$ ipython --no-banner

In [1]: import numpy as np

In [2]: np.set_printoptions(precision=1, suppress=True, linewidth=140)

In [3]: arr = np.loadtxt("mat.csv", delimiter=",")

In [4]: arr.round(1) + 0
Out[4]: 
array([[-0.4, -0.2,  0.9, -0.1,  0. ],
       [ 0.8,  0.1,  0.3, -0.4, -0.3],
       [-0.4,  0.5, -0.2, -0.7, -0.3],
       [ 0.1,  0.2,  0. , -0.4,  0.9],
       [-0.1, -0.8, -0.3, -0.5, -0.1]])

In [5]: T = np.stack([arr, -3 * arr, arr[::-1]])

In [6]: np.linalg.norm(T, axis=(1, 2))
Out[6]: array([2.2, 6.7, 2.2])

In [7]: np.linalg.matrix_rank(T.reshape(3, -1))
Out[7]: np.int64(2)

In [8]: E = np.loadtxt("a.csv", delimiter=",")

In [9]: E
Out[9]: 
array([[ 1. ,  0. ,  0. ],
       [ 0. ,  1. ,  0.2],
       [ 0. , -0.2,  1. ]])

In [10]: theta = np.radians(90)

In [11]: Rm = np.eye(3)

In [12]: Rm[1, 1] = Rm[0, 0] = np.cos(theta)

In [13]: Rm[1, 0], Rm[0, 1] = -np.sin(theta), np.sin(theta)

In [14]: Rm.round(1) + 0
Out[14]: 
array([[ 0.,  1.,  0.],
       [-1.,  0.,  0.],
       [ 0.,  0.,  1.]])

In [15]: B = E @ Rm.T

In [16]: B.round(1) + 0
Out[16]: 
array([[ 0. , -1. ,  0. ],
       [ 1. ,  0. ,  0.2],
       [-0.2,  0. ,  1. ]])

In [17]: np.allclose(E @ E.T, B @ B.T)
Out[17]: True

In [18]: x = np.array([-2, -3, 3])

In [19]: np.abs(np.linalg.eigvals(E))
Out[19]: array([1., 1., 1.])

In [20]: np.linalg.inv(E)
Out[20]: 
array([[ 1. ,  0. ,  0. ],
       [ 0. ,  1. , -0.2],
       [ 0. ,  0.2,  1. ]])

In [21]: round(np.linalg.norm(x), 1), round(np.linalg.norm(E @ x), 1)
Out[21]: (np.float64(4.7), np.float64(4.7))

In [22]: round(np.linalg.det(E), 1)
Out[22]: np.float64(1.0)

In [23]: [p for p in range(1, 25) if np.allclose(np.linalg.matrix_power(E, p), np.eye(3))]
Out[23]: []
